$ python -q
>>> import numpy as np
>>> from numpy import linalg as LA
>>> np.set_printoptions(precision=2, suppress=True, linewidth=120)
>>> def tidy(a):
...     return np.round(a, 2) + 0
... 
>>> arr = np.array([[0.05, 3.0, 0.0, 1.0, 3.0, 2.0, 3.0, 3.0],
...     [2.0, 1.05, 0.0, 0.0, 1.0, 3.0, 0.0, 0.0],
...     [0.0, 3.0, 0.05, 0.0, 1.0, 0.0, 1.0, 0.0],
...     [1.0, 1.0, 0.0, 1.05, 0.0, 2.0, 1.0, 3.0],
...     [1.0, 3.0, 0.0, 3.0, 2.05, 1.0, 1.0, 0.0],
...     [2.0, 0.0, 1.0, 2.0, 3.0, 0.05, 0.0, 1.0],
...     [0.0, 3.0, 0.0, 1.0, 0.0, 3.0, 2.05, 3.0],
...     [0.0, 3.0, 0.0, 1.0, 3.0, 2.0, 3.0, 3.05]])
>>> A2 = LA.inv(arr)
>>> print((np.abs(A2) > 1e-9).astype(int))
[[1 1 1 1 1 1 1 1]
 [1 1 1 1 1 1 1 1]
 [1 1 1 1 1 1 1 1]
 [1 1 1 1 1 1 1 1]
 [1 1 1 1 1 1 1 1]
 [1 1 1 1 1 1 1 1]
 [1 1 1 1 1 1 1 1]
 [1 1 1 1 1 1 1 1]]
>>> print(tidy(LA.det(arr) * LA.det(A2)))
1.0
>>> print(tidy(LA.inv(A2)))
[[0.05 3.   0.   1.   3.   2.   3.   3.  ]
 [2.   1.05 0.   0.   1.   3.   0.   0.  ]
 [0.   3.   0.05 0.   1.   0.   1.   0.  ]
 [1.   1.   0.   1.05 0.   2.   1.   3.  ]
 [1.   3.   0.   3.   2.05 1.   1.   0.  ]
 [2.   0.   1.   2.   3.   0.05 0.   1.  ]
 [0.   3.   0.   1.   0.   3.   2.05 3.  ]
 [0.   3.   0.   1.   3.   2.   3.   3.05]]
>>> x = np.array([2, 2, 1, 1, 0, 1, 2, 0])
>>> h1 = np.maximum(arr @ x, 0)
>>> print(tidy(arr.T @ h1))
[ 56.1  217.36   7.45 109.8  157.3  162.25 150.3  167.55]
>>> print(h1)
[15.1   9.1   8.05  9.05 14.    7.05 14.1  15.  ]
>>> print(arr * (h1 > 1e-9)[:, None])
[[0.05 3.   0.   1.   3.   2.   3.   3.  ]
 [2.   1.05 0.   0.   1.   3.   0.   0.  ]
 [0.   3.   0.05 0.   1.   0.   1.   0.  ]
 [1.   1.   0.   1.05 0.   2.   1.   3.  ]
 [1.   3.   0.   3.   2.05 1.   1.   0.  ]
 [2.   0.   1.   2.   3.   0.05 0.   1.  ]
 [0.   3.   0.   1.   0.   3.   2.05 3.  ]
 [0.   3.   0.   1.   3.   2.   3.   3.05]]
>>> A2 = np.array([[-1, 2, -1, 1, 0, 1, -2, 0, -2],
...     [1, 2, 1, -2, -2, 2, -2, 1, -1],
...     [2, 1, 2, -2, 2, 2, 2, 0, 2],
...     [-1, -2, 2, -2, 0, 1, -1, -1, 1],
...     [2, 1, -2, -1, -1, 1, 1, 0, -1],
...     [0, 1, -1, -2, 2, 2, 2, -2, 2],
...     [-2, -2, 1, -1, -2, -1, 2, 2, 2],
...     [-1, -1, 2, 2, 2, 1, -1, 2, 1],
...     [1, 2, 1, -1, -2, 1, 2, 2, -1]])
>>> feats = np.tril(A2)
>>> print(feats)
[[-1  0  0  0  0  0  0  0  0]
 [ 1  2  0  0  0  0  0  0  0]
 [ 2  1  2  0  0  0  0  0  0]
 [-1 -2  2 -2  0  0  0  0  0]
 [ 2  1 -2 -1 -1  0  0  0  0]
 [ 0  1 -1 -2  2  2  0  0  0]
 [-2 -2  1 -1 -2 -1  2  0  0]
 [-1 -1  2  2  2  1 -1  2  0]
 [ 1  2  1 -1 -2  1  2  2 -1]]
>>> A2 = feats / LA.norm(feats, axis=1, keepdims=True)
>>> gram = A2 @ A2.T
>>> print(tidy(np.degrees(np.arccos(np.clip(gram[7, 0], -1, 1)))))
77.08
>>> print(np.argwhere(np.triu(np.abs(gram) > 0.95, 1)))
[]
>>> print((gram - 2 * np.eye(9)).round(6).argmax(axis=1))
[6 2 1 6 1 4 3 0 1]
>>> A2 = feats[0, 0] * feats[1:] - np.outer(feats[1:, 0], feats[0])
>>> print(A2)
[[ 0 -2  0  0  0  0  0  0  0]
 [ 0 -1 -2  0  0  0  0  0  0]
 [ 0  2 -2  2  0  0  0  0  0]
 [ 0 -1  2  1  1  0  0  0  0]
 [ 0 -1  1  2 -2 -2  0  0  0]
 [ 0  2 -1  1  2  1 -2  0  0]
 [ 0  1 -2 -2 -2 -1  1 -2  0]
 [ 0 -2 -1  1  2 -1 -2 -2  1]]
>>> print(feats[:, 0] / feats[0, 0])
[ 1. -1. -2.  1. -2. -0.  2.  1. -1.]
>>> print([int(LA.matrix_rank(LA.matrix_power(feats, p))) for p in range(1, 10)])
[9, 9, 9, 9, 9, 9, 9, 9, 9]
>>> m1 = np.load("block5.npy")
>>> print(m1)
[[-2.  0. -3. -3.  0.  0.  0.]
 [ 0. -2.  0.  0. -3. -3. -3.]
 [-3.  0. -2. -3.  0.  0.  0.]
 [-3.  0. -3. -2.  0.  0.  0.]
 [ 0. -3.  0.  0. -2. -3. -3.]
 [ 0. -3.  0.  0. -3. -2. -3.]
 [ 0. -3.  0.  0. -3. -3. -2.]]
>>> # 2 groups of indices that never mix
>>> gram = m1.T @ m1
>>> print((m1 @ m1.T).shape)
(7, 7)
>>> F = np.load("test8.npy")
>>> print(F)
[[0 0 1 0 0 0 0 0]
 [0 0 0 0 0 0 0 1]
 [1 0 0 0 0 0 0 0]
 [0 1 0 0 0 0 0 0]
 [0 0 0 0 0 0 1 0]
 [0 0 0 0 1 0 0 0]
 [0 0 0 1 0 0 0 0]
 [0 0 0 0 0 1 0 0]]
>>> # 2 blocks once reordered
>>> print((F != 0).astype(int))
[[0 0 1 0 0 0 0 0]
 [0 0 0 0 0 0 0 1]
 [1 0 0 0 0 0 0 0]
 [0 1 0 0 0 0 0 0]
 [0 0 0 0 0 0 1 0]
 [0 0 0 0 1 0 0 0]
 [0 0 0 1 0 0 0 0]
 [0 0 0 0 0 1 0 0]]
>>> print((LA.matrix_power((F != 0) + (F.T != 0) + np.eye(8), 8) > 0).astype(int))
[[1 0 1 0 0 0 0 0]
 [0 1 0 1 1 1 1 1]
 [1 0 1 0 0 0 0 0]
 [0 1 0 1 1 1 1 1]
 [0 1 0 1 1 1 1 1]
 [0 1 0 1 1 1 1 1]
 [0 1 0 1 1 1 1 1]
 [0 1 0 1 1 1 1 1]]
>>> print(F @ F)
[[1 0 0 0 0 0 0 0]
 [0 0 0 0 0 1 0 0]
 [0 0 1 0 0 0 0 0]
 [0 0 0 0 0 0 0 1]
 [0 0 0 1 0 0 0 0]
 [0 0 0 0 0 0 1 0]
 [0 1 0 0 0 0 0 0]
 [0 0 0 0 1 0 0 0]]
>>> print(tidy(np.sort(LA.eigvals(F).real)))
[-1.  -1.  -0.5 -0.5  0.5  0.5  1.   1. ]
>>> print(np.flatnonzero(LA.matrix_power((F != 0) + (F.T != 0) + np.eye(8), 8)[1]))
[1 3 4 5 6 7]
>>> print(tidy(LA.det(F)))
1.0
>>> A2 = np.array([[-2, -1],
...     [-1, 0],
...     [-1, -2],
...     [2, 0],
...     [2, 2],
...     [0, -1],
...     [2, 1],
...     [-2, -1]])
>>> print(np.einsum("ij->j", F))
[1 1 1 1 1 1 1 1]
>>> print(LA.matrix_rank(F @ A2))
2
>>> print(np.vstack([F, A2.T]).shape)
(10, 8)
>>> print(A2.T @ F.T)
[[-1 -2 -2 -1  2  2  2  0]
 [-2 -1 -1  0  1  2  0 -1]]
>>> print(F @ A2)
[[-1 -2]
 [-2 -1]
 [-2 -1]
 [-1  0]
 [ 2  1]
 [ 2  2]
 [ 2  0]
 [ 0 -1]]
>>> print(np.einsum("ik,kj->ij", F, A2))
[[-1 -2]
 [-2 -1]
 [-2 -1]
 [-1  0]
 [ 2  1]
 [ 2  2]
 [ 2  0]
 [ 0 -1]]
>>> print(np.einsum("ik,kj->ji", F, A2))
[[-1 -2 -2 -1  2  2  2  0]
 [-2 -1 -1  0  1  2  0 -1]]
>>> A2 = F / np.sqrt((F ** 2).mean(axis=1, keepdims=True))
>>> print(LA.matrix_rank(F - F.mean(axis=1, keepdims=True)))
7
>>> print(tidy(A2[3]))
[0.   2.83 0.   0.   0.   0.   0.   0.  ]
>>> print(tidy(LA.norm(A2, axis=1)))
[2.83 2.83 2.83 2.83 2.83 2.83 2.83 2.83]
>>> print(LA.matrix_rank(A2) == LA.matrix_rank(F))
True
>>> print(tidy(LA.det(F)))
1.0
>>> print(tidy(np.sort(np.abs(LA.eigvals(F)))))
[1. 1. 1. 1. 1. 1. 1. 1.]
>>> print(np.trace(F))
0
>>> print((F - F.T) / 2)
[[ 0.   0.   0.   0.   0.   0.   0.   0. ]
 [ 0.   0.   0.  -0.5  0.   0.   0.   0.5]
 [ 0.   0.   0.   0.   0.   0.   0.   0. ]
 [ 0.   0.5  0.   0.   0.   0.  -0.5  0. ]
 [ 0.   0.   0.   0.   0.  -0.5  0.5  0. ]
 [ 0.   0.   0.   0.   0.5  0.   0.  -0.5]
 [ 0.   0.   0.   0.5 -0.5  0.   0.   0. ]
 [ 0.  -0.5  0.   0.   0.   0.5  0.   0. ]]
>>> print(F @ F)
[[1 0 0 0 0 0 0 0]
 [0 0 0 0 0 1 0 0]
 [0 0 1 0 0 0 0 0]
 [0 0 0 0 0 0 0 1]
 [0 0 0 1 0 0 0 0]
 [0 0 0 0 0 0 1 0]
 [0 1 0 0 0 0 0 0]
 [0 0 0 0 1 0 0 0]]
>>> A = np.load("w.npy")
>>> print(A)
[[5. 4. 4. 4. 0.]
 [4. 5. 4. 4. 0.]
 [4. 4. 5. 4. 0.]
 [4. 4. 4. 5. 0.]
 [0. 0. 0. 0. 5.]]
>>> # 2 blocks once reordered
>>> proj = np.triu(np.array([[2, 0, -2, -1, -3],
...     [2, 0, 3, 2, -3],
...     [2, 2, -1, -2, 2],
...     [1, -1, 1, 1, 1],
...     [-2, 2, -3, -1, 3]]), 1) + np.eye(5)
>>> A2 = proj @ A @ LA.inv(proj)
>>> print(LA.matrix_rank(A2))
5
>>> print(proj @ A - A @ proj)
[[-12. -12. -16.  -8.   0.]
 [ 20.  20.  16.  24.   0.]
 [ -8.  -8. -12.  -4.  20.]
 [  0.   0.  -4.   4.  16.]
 [  0.   0.   0.   0.   0.]]
>>> gram = A.T @ A
>>> print(np.diag(gram))
[73. 73. 73. 73. 25.]
>>> print(np.trace(gram), (A ** 2).sum())
317.0 317.0
>>> W0 = np.load("data.npy")
>>> print(W0)
[[ 0  0  0  0  0  0  0  0  5]
 [-1  0  0  0  0  0  0  0  0]
 [ 0  0  0 -1  0  0  0  0  0]
 [ 0  9  0  0  0  0  0  0  0]
 [ 0  0  0  0  0  8  0  0  0]
 [ 0  0  0  0  0  0  0  5  0]
 [ 0  0  3  0  0  0  0  0  0]
 [ 0  0  0  0  0  0 -6  0  0]
 [ 0  0  0  0 -2  0  0  0  0]]
>>> print(tidy(LA.norm(W0, axis=1)))
[5. 1. 1. 9. 8. 5. 3. 6. 2.]
>>> print(tidy(LA.norm(W0, 2)))
9.0
>>> print(tidy(LA.norm(W0) ** 2 / LA.norm(W0, 2) ** 2))
3.04
>>> print(tidy(LA.norm(W0, "nuc")))
40.0
>>> print(tidy(LA.norm(W0, axis=0)))
[1. 9. 3. 1. 2. 8. 6. 5. 5.]
>>> print(tidy(LA.norm(W0[8] - W0[3])))
9.22
>>> rng = np.random.default_rng(34)
>>> lab = rng.permutation(9)
>>> print(lab)
[8 5 2 0 1 7 3 6 4]
>>> A2 = W0[lab][:, lab]
>>> print(A2)
[[ 0  0  0  0  0  0  0  0 -2]
 [ 0  0  0  0  0  5  0  0  0]
 [ 0  0  0  0  0  0 -1  0  0]
 [ 5  0  0  0  0  0  0  0  0]
 [ 0  0  0 -1  0  0  0  0  0]
 [ 0  0  0  0  0  0  0 -6  0]
 [ 0  0  0  0  9  0  0  0  0]
 [ 0  0  3  0  0  0  0  0  0]
 [ 0  8  0  0  0  0  0  0  0]]
>>> gram = W0.T @ W0
>>> print(np.allclose(gram, gram.T))
True
>>> print((W0 @ W0.T).shape)
(9, 9)
>>> print(tidy(LA.eigvalsh(gram)[::-1]))
[81. 64. 36. 25. 25.  9.  4.  1.  1.]
>>> Q, evecs = LA.qr(W0[:, :6])[0], LA.qr(W0[:, 6:])[0]
>>> sigma = LA.svd(Q.T @ evecs, compute_uv=False)
>>> print(np.degrees(np.arccos(sigma.clip(0, 1))))
[90. 90. 90.]
>>> print(sigma)
[0. 0. 0.]
>>> mat = np.loadtxt("layer11.csv", delimiter=",")
>>> print(mat)
[[1.   0.7  0.49 0.34 0.24 0.17 0.12 0.08 0.06]
 [0.7  1.   0.7  0.49 0.34 0.24 0.17 0.12 0.08]
 [0.49 0.7  1.   0.7  0.49 0.34 0.24 0.17 0.12]
 [0.34 0.49 0.7  1.   0.7  0.49 0.34 0.24 0.17]
 [0.24 0.34 0.49 0.7  1.   0.7  0.49 0.34 0.24]
 [0.17 0.24 0.34 0.49 0.7  1.   0.7  0.49 0.34]
 [0.12 0.17 0.24 0.34 0.49 0.7  1.   0.7  0.49]
 [0.08 0.12 0.17 0.24 0.34 0.49 0.7  1.   0.7 ]
 [0.06 0.08 0.12 0.17 0.24 0.34 0.49 0.7  1.  ]]
>>> x = np.array([3, 5, 1, 0, 5, 5, 1, 5, 3])
>>> print(LA.norm(mat @ x) <= LA.norm(mat, 2) * LA.norm(x) + 1e-9)
True
>>> print(mat @ x)
[ 9.74 11.71 11.57 12.17 14.32 14.72 13.37 12.96 10.59]
>>> print(mat @ np.eye(9)[7])
[0.08 0.12 0.17 0.24 0.34 0.49 0.7  1.   0.7 ]
>>> print((mat @ x).argmax())
5
>>> print(mat @ (2 * x))
[19.48 23.42 23.14 24.34 28.64 29.44 26.74 25.92 21.18]
>>> print(mat @ np.ones(9))
[3.2  3.84 4.25 4.47 4.54 4.47 4.25 3.84 3.2 ]
>>> Q, r_ = LA.qr(mat)
>>> print(tidy(np.abs(np.diag(r_))))
[1.4  0.51 0.51 0.51 0.51 0.5  0.49 0.47 0.42]
>>> print(np.allclose(r_.T @ r_, mat.T @ mat))
True
>>> K = np.load("arr.npy")
>>> print(K)
[[-2 -2  4 -3  3  2 -2]
 [-2 -2 -2  4 -3  3  2]
 [ 2 -2 -2 -2  4 -3  3]
 [ 3  2 -2 -2 -2  4 -3]
 [-3  3  2 -2 -2 -2  4]
 [ 4 -3  3  2 -2 -2 -2]
 [-2  4 -3  3  2 -2 -2]]
>>> # looks like rank 6
>>> rk = LA.matrix_rank(K)
>>> print(rk)
6
>>> ns = LA.svd(K)[2][rk:].T
>>> print(tidy(ns[:, 0] / ns[np.abs(ns[:, 0]).round(6).argmax(), 0]))
[1. 1. 1. 1. 1. 1. 1.]
>>> print(tidy(ns @ ns.T))
[[0.14 0.14 0.14 0.14 0.14 0.14 0.14]
 [0.14 0.14 0.14 0.14 0.14 0.14 0.14]
 [0.14 0.14 0.14 0.14 0.14 0.14 0.14]
 [0.14 0.14 0.14 0.14 0.14 0.14 0.14]
 [0.14 0.14 0.14 0.14 0.14 0.14 0.14]
 [0.14 0.14 0.14 0.14 0.14 0.14 0.14]
 [0.14 0.14 0.14 0.14 0.14 0.14 0.14]]
>>> print(LA.matrix_rank(K.T @ K), LA.matrix_rank(K @ K.T))
6 6
>>> print(ns.shape)
(7, 1)
>>> print(tidy(K @ ns))
[[0.]
 [0.]
 [0.]
 [0.]
 [0.]
 [0.]
 [0.]]
